% ipython --no-banner

In [1]: import numpy as np

In [2]: import numpy.linalg as la

In [3]: np.set_printoptions(precision=1, suppress=True, linewidth=200, legacy="1.25")

In [4]: u = np.array([4, 7, 9, 5, 7, 8])

In [5]: E = u[np.abs(np.subtract.outer(np.arange(6), np.arange(6)))]

In [6]: E
Out[6]: 
array([[4, 7, 9, 5, 7, 8],
       [7, 4, 7, 9, 5, 7],
       [9, 7, 4, 7, 9, 5],
       [5, 9, 7, 4, 7, 9],
       [7, 5, 9, 7, 4, 7],
       [8, 7, 5, 9, 7, 4]])

In [7]: # symmetric

In [8]: w, evecs = la.eigh(E)

In [9]: np.unique(w.round(6) + 0, return_counts=True)[1]
Out[9]: array([1, 1, 1, 1, 1, 1])

In [10]: la.eigvalsh(E + -1 * np.eye(6))
Out[10]: array([-8.8, -7.1, -2.9, -2.7,  0.5, 39. ])

In [11]: (w > 1e-8).sum(), (w < -1e-8).sum()
Out[11]: (2, 4)

In [12]: np.abs(evecs[:, -1]).round(6).argmax()
Out[12]: 2

In [13]: evecs @ np.diag(w) @ evecs.T
Out[13]: 
array([[4., 7., 9., 5., 7., 8.],
       [7., 4., 7., 9., 5., 7.],
       [9., 7., 4., 7., 9., 5.],
       [5., 9., 7., 4., 7., 9.],
       [7., 5., 9., 7., 4., 7.],
       [8., 7., 5., 9., 7., 4.]])

In [14]: round(float(w.sum()), 1), np.trace(E)
Out[14]: (24.0, 24)

In [15]: left, sigma, Vh = la.svd(E, full_matrices=False)

In [16]: np.round(sigma / sigma[0], 1) + 0
Out[16]: array([1. , 0.2, 0.2, 0. , 0. , 0. ])

In [17]: np.round(left.T @ E @ Vh.T, 1) + 0
Out[17]: 
array([[40. ,  0. ,  0. ,  0. ,  0. ,  0. ],
       [ 0. ,  7.8,  0. ,  0. ,  0. ,  0. ],
       [ 0. ,  0. ,  6.1,  0. ,  0. ,  0. ],
       [ 0. ,  0. ,  0. ,  1.9,  0. ,  0. ],
       [ 0. ,  0. ,  0. ,  0. ,  1.7,  0. ],
       [ 0. ,  0. ,  0. ,  0. ,  0. ,  1.5]])

In [18]: np.cumsum(sigma ** 2) / np.sum(sigma ** 2)
Out[18]: array([0.9, 1. , 1. , 1. , 1. , 1. ])

In [19]: np.abs(Vh[0])
Out[19]: array([0.4, 0.4, 0.4, 0.4, 0.4, 0.4])

In [20]: np.abs(left[:, 0]).round(6).argmax()
Out[20]: 2

In [21]: (sigma > 1e-8).sum()
Out[21]: 6

In [22]: np.allclose(left * sigma @ Vh, E)
Out[22]: True

In [23]: round(np.sqrt((sigma ** 2).sum()), 1), np.round(la.norm(E), 1)
Out[23]: (41.3, 41.3)

In [24]: W0 = np.loadtxt("sample16.csv", delimiter=",")

In [25]: W0.round(1) + 0
Out[25]: 
array([[-0.6,  0.1, -0.1,  0.2, -0.2, -0.3, -0.6],
       [ 0.2, -0.4,  0.1,  0.3, -0.8,  0.3, -0.1],
       [ 0.3,  0.3, -0.6,  0.6,  0.1,  0. ,  0. ],
       [ 0. ,  0.4, -0.2, -0.3, -0.6, -0.4,  0.5],
       [-0.2,  0.4,  0.6,  0.5,  0. ,  0.1,  0.3],
       [ 0.2, -0.5,  0.2,  0.3,  0.1, -0.8,  0.1],
       [-0.6, -0.5, -0.3,  0.2,  0.1,  0.2,  0.5]])

In [26]: # orthonormal columns

In [27]: np.allclose(W0, W0.T)
Out[27]: False

In [28]: np.round(la.matrix_power(W0, 4), 1) + 0
Out[28]: 
array([[ 0.5,  0.7,  0. , -0.5,  0.1, -0.2,  0. ],
       [ 0.7, -0.2,  0.2,  0.6,  0.2, -0.1, -0.1],
       [-0.3,  0. ,  0.7, -0.1,  0.3, -0.5, -0.2],
       [-0.3,  0.7,  0.1,  0.5,  0.3,  0.4,  0. ],
       [ 0.1, -0.3,  0. , -0.4,  0.8,  0.4,  0. ],
       [-0.2,  0. , -0.7,  0.1,  0.4, -0.6, -0.1],
       [ 0. ,  0. ,  0.1,  0.1,  0.1, -0.2,  1. ]])

In [29]: np.round(W0 @ W0, 1) + 0
Out[29]: 
array([[ 0.7,  0.3,  0. , -0.5, -0.1,  0.3,  0.1],
       [ 0.1, -0.1, -0.6, -0.4,  0.1, -0.6, -0.2],
       [-0.4,  0. ,  0.3, -0.4, -0.7, -0.2,  0.1],
       [-0.2, -0.6, -0.3, -0.3, -0.1,  0.6, -0.1],
       [ 0.2,  0. , -0.5,  0.4, -0.5,  0. ,  0.5],
       [-0.4,  0.7, -0.4, -0.2,  0.1,  0.3,  0. ],
       [-0.1, -0.2,  0.1, -0.3,  0.4, -0.1,  0.8]])

In [30]: np.round((W0 + W0.T) / 2, 1) + 0
Out[30]: 
array([[-0.6,  0.2,  0.1,  0.1, -0.2,  0. , -0.6],
       [ 0.2, -0.4,  0.2,  0.3, -0.2, -0.1, -0.3],
       [ 0.1,  0.2, -0.6,  0.2,  0.3,  0.1, -0.1],
       [ 0.1,  0.3,  0.2, -0.3,  0. , -0.1,  0.3],
       [-0.2, -0.2,  0.3,  0. ,  0. ,  0.1,  0.2],
       [ 0. , -0.1,  0.1, -0.1,  0.1, -0.8,  0.1],
       [-0.6, -0.3, -0.1,  0.3,  0.2,  0.1,  0.5]])

In [31]: np.round(np.trace(W0), 1)
Out[31]: -2.2

In [32]: np.allclose(W0 @ W0.T, W0.T @ W0)
Out[32]: True

In [33]: la.determinant(W0)
Traceback (most recent call last):
  Cell In[33], line 1
    la.determinant(W0)
AttributeError: module 'numpy.linalg' has no attribute 'determinant'


In [34]: np.round(np.abs(la.eigvals(W0)).max(), 1)
Out[34]: 1.0

In [35]: u, g = W0[5], W0[0]

In [36]: np.round(u @ u, 1)
Out[36]: 1.0

In [37]: np.round(u @ g, 1)
Out[37]: 0.0

In [38]: pr = (u @ g) / (u @ u) * u

In [39]: (g - pr) @ u
Out[39]: 0.0

In [40]: round(la.norm(u + g) ** 2 + la.norm(u - g) ** 2, 1)
Out[40]: 4.0

In [41]: np.round(np.outer(u, g), 1) + 0
Out[41]: 
array([[-0.1,  0. ,  0. ,  0. , -0.1, -0.1, -0.1],
       [ 0.3, -0.1,  0. , -0.1,  0.1,  0.2,  0.3],
       [-0.1,  0. ,  0. ,  0. ,  0. , -0.1, -0.1],
       [-0.2,  0. ,  0. ,  0. , -0.1, -0.1, -0.2],
       [-0.1,  0. ,  0. ,  0. ,  0. ,  0. , -0.1],
       [ 0.5, -0.1,  0.1, -0.1,  0.2,  0.2,  0.5],
       [-0.1,  0. ,  0. ,  0. ,  0. ,  0. , -0.1]])

In [42]: la.matrix_rank(np.outer(u, g))
Out[42]: 1

In [43]: X = np.loadtxt("w.csv", delimiter=",")

In [44]: X
Out[44]: 
array([[-23., -25.,  -9., -16., -44., -46.],
       [-10., -11.,  -4.,  -7., -19., -20.],
       [ -9.,  -6.,  -1.,  -5., -21., -18.],
       [ -6.,   9.,   8.,   1., -27., -12.],
       [ -7.,   4.,   5.,  -1., -25., -14.]])

In [45]: left, sigma, Vh = la.svd(X)

In [46]: evecs = Vh[:(sigma > 1e-8).sum()]

In [47]: rng = np.random.default_rng(9)

In [48]: vec = X[4] + -3 * X[2] + rng.integers(2) * np.eye(6)[0]

In [49]: vec
Out[49]: array([20., 22.,  8., 14., 38., 40.])

In [50]: np.allclose(evecs.T @ evecs @ vec, vec)
Out[50]: True

In [51]: round(float(la.norm(vec - evecs.T @ evecs @ vec)), 1)
Out[51]: 0.0

In [52]: np.diag(evecs.T @ evecs)
Out[52]: array([0.1, 0.5, 0.2, 0.1, 0.7, 0.4])

In [53]: np.round(evecs.T @ evecs, 1) + 0
Out[53]: 
array([[ 0.1,  0.1,  0. ,  0.1,  0.2,  0.2],
       [ 0.1,  0.5,  0.3,  0.2, -0.2,  0.2],
       [ 0. ,  0.3,  0.2,  0.1, -0.2,  0.1],
       [ 0.1,  0.2,  0.1,  0.1,  0. ,  0.1],
       [ 0.2, -0.2, -0.2,  0. ,  0.7,  0.3],
       [ 0.2,  0.2,  0.1,  0.1,  0.3,  0.4]])

In [54]: rk = la.matrix_rank(X)

In [55]: rk
Out[55]: 2

In [56]: null = la.svd(X)[2][rk:].T

In [57]: np.allclose(X @ null, 0)
Out[57]: True

In [58]: la.matrix_rank(X.T @ X), la.matrix_rank(X @ X.T)
Out[58]: (2, 2)

In [59]: np.round(null @ null.T, 1) + 0
Out[59]: 
array([[ 0.9, -0.1,  0. , -0.1, -0.2, -0.2],
       [-0.1,  0.5, -0.3, -0.2,  0.2, -0.2],
       [ 0. , -0.3,  0.8, -0.1,  0.2, -0.1],
       [-0.1, -0.2, -0.1,  0.9,  0. , -0.1],
       [-0.2,  0.2,  0.2,  0. ,  0.3, -0.3],
       [-0.2, -0.2, -0.1, -0.1, -0.3,  0.6]])

In [60]: vec = np.array([2, 2, 0, 0, 2, 1])

In [61]: a = np.maximum(X @ vec, 0)

In [62]: np.tanh(X @ vec)
Out[62]: array([-1., -1., -1., -1., -1.])

In [63]: a
Out[63]: array([0., 0., 0., 0., 0.])

In [64]: np.maximum(X @ (3 * vec), 0)
Out[64]: array([0., 0., 0., 0., 0.])

In [65]: [round(float(x), 1) for x in la.svd(X, compute_uv=False)[:3]]
Out[65]: [93.0, 28.7, 0.0]

In [66]: la.cond(X) > 100
Out[66]: True

In [67]: M = np.loadtxt("case1.csv", delimiter=",")

In [68]: M
Out[68]: 
array([[ 4., -4.,  0., -2.,  3.,  9.,  1.,  2.],
       [ 0.,  9., -9.,  7., -2., -2., -4.,  1.],
       [ 0.,  0.,  5.,  3.,  5., -2., -4., -5.],
       [ 0.,  0.,  0.,  6., -2.,  3.,  6., -2.],
       [ 0.,  0.,  0.,  0., -3., -3.,  4.,  5.],
       [ 0.,  0.,  0.,  0.,  0.,  2., -8., -1.],
       [ 0.,  0.,  0.,  0.,  0.,  0., -1., -3.],
       [ 0.,  0.,  0.,  0.,  0.,  0.,  0.,  6.]])

In [69]: round(np.log10(la.cond(M)))
Out[69]: 2

In [70]: la.matrix_rank(M, rtol=0.1)
Out[70]: 6

In [71]: np.round(la.norm(M, 2) / la.norm(M), 1)
Out[71]: 0.6

In [72]: u = np.array([0, 1, 0, 2, 1, 2, 0, 2])

In [73]: M2 = M + np.outer(u, np.eye(8)[4])

In [74]: M2
Out[74]: 
array([[ 4., -4.,  0., -2.,  3.,  9.,  1.,  2.],
       [ 0.,  9., -9.,  7., -1., -2., -4.,  1.],
       [ 0.,  0.,  5.,  3.,  5., -2., -4., -5.],
       [ 0.,  0.,  0.,  6.,  0.,  3.,  6., -2.],
       [ 0.,  0.,  0.,  0., -2., -3.,  4.,  5.],
       [ 0.,  0.,  0.,  0.,  2.,  2., -8., -1.],
       [ 0.,  0.,  0.,  0.,  0.,  0., -1., -3.],
       [ 0.,  0.,  0.,  0.,  2.,  0.,  0.,  6.]])

In [75]: round(float(la.det(M2) / la.det(M)), 1), np.round(1 + la.solve(M, u)[4], 1)
Out[75]: (2.7, 2.7)

In [76]: la.matrix_rank(la.inv(M2) - la.inv(M), tol=1e-8)
Out[76]: 1

In [77]: T = np.stack([M2, 3 * M2, M2[::-1]])

In [78]: np.einsum("bij,cij->bc", T, T)
Out[78]: 
array([[ 730., 2190.,  134.],
       [2190., 6570.,  402.],
       [ 134.,  402.,  730.]])

In [79]: la.matrix_rank(T.reshape(3, -1))
Out[79]: 2

In [80]: (T @ M2.T).shape
Out[80]: (3, 8, 8)

In [81]: la.norm(T, axis=(1, 2))
Out[81]: array([27. , 81.1, 27. ])

In [82]: left, sigma, Vh = la.svd(M)

In [83]: sigma
Out[83]: array([16.7, 13.8, 10.8, 10.1,  5.5,  3.8,  1.3,  0.1])

In [84]: np.argmax(sigma[:-1] / (sigma[1:] + 1e-6)) + 1
Out[84]: 7

In [85]: M2 = left[:, :7] @ np.diag(sigma[:7]) @ Vh[:7]

In [86]: np.round(la.norm(M - M2, 2), 1), round(sigma[7], 1)
Out[86]: (0.1, 0.1)

In [87]: M2.round(1) + 0
Out[87]: 
array([[ 4., -4.,  0., -2.,  3.,  9.,  1.,  2.],
       [ 0.,  9., -9.,  7., -2., -2., -4.,  1.],
       [ 0.,  0.,  5.,  3.,  5., -2., -4., -5.],
       [ 0.,  0.,  0.,  6., -2.,  3.,  6., -2.],
       [ 0.,  0.,  0.,  0., -3., -3.,  4.,  5.],
       [ 0.,  0.,  0.,  0.,  0.,  2., -8., -1.],
       [ 0.,  0.,  0.,  0.,  0.,  0., -1., -3.],
       [ 0.,  0.,  0.,  0.,  0.,  0.,  0.,  6.]])

In [88]: data = np.load("test19.npy")

In [89]: data
Out[89]: 
array([[ 0,  2,  0, -1],
       [ 0,  0,  0, -1],
       [ 0,  0,  0, -2],
       [ 0,  0,  0,  0]])

In [90]: # triangular: eigenvalues sit on the diagonal

In [91]: np.unique(data.round(6), axis=0).shape
Out[91]: (4, 4)

In [92]: np.round(data @ la.pinv(data) @ data, 1) + 0
Out[92]: 
array([[ 0.,  2.,  0., -1.],
       [ 0.,  0.,  0., -1.],
       [ 0.,  0.,  0., -2.],
       [ 0.,  0.,  0.,  0.]])

In [93]: np.sort(la.eigvals(data))
Out[93]: array([0., 0., 0., 0.])

In [94]: theta = np.radians(180)

In [95]: R = np.eye(4)

In [96]: R[3, 3] = R[2, 2] = np.cos(theta)

In [97]: R[3, 2], R[2, 3] = -np.sin(theta), np.sin(theta)

In [98]: R.round(1) + 0
Out[98]: 
array([[ 1.,  0.,  0.,  0.],
       [ 0.,  1.,  0.,  0.],
       [ 0.,  0., -1.,  0.],
       [ 0.,  0.,  0., -1.]])

In [99]: M2 = data @ R.T

In [100]: np.allclose(data @ data.T, M2 @ M2.T)
Out[100]: True

In [101]: np.round(np.abs(M2 - data).max(axis=0), 1) + 0
Out[101]: array([0., 0., 0., 4.])

In [102]: la.svd(data, compute_uv=False), np.round(la.svd(M2, compute_uv=False), 1) + 0
Out[102]: (array([2.7, 1.7, 0. , 0. ]), array([2.7, 1.7, 0. , 0. ]))
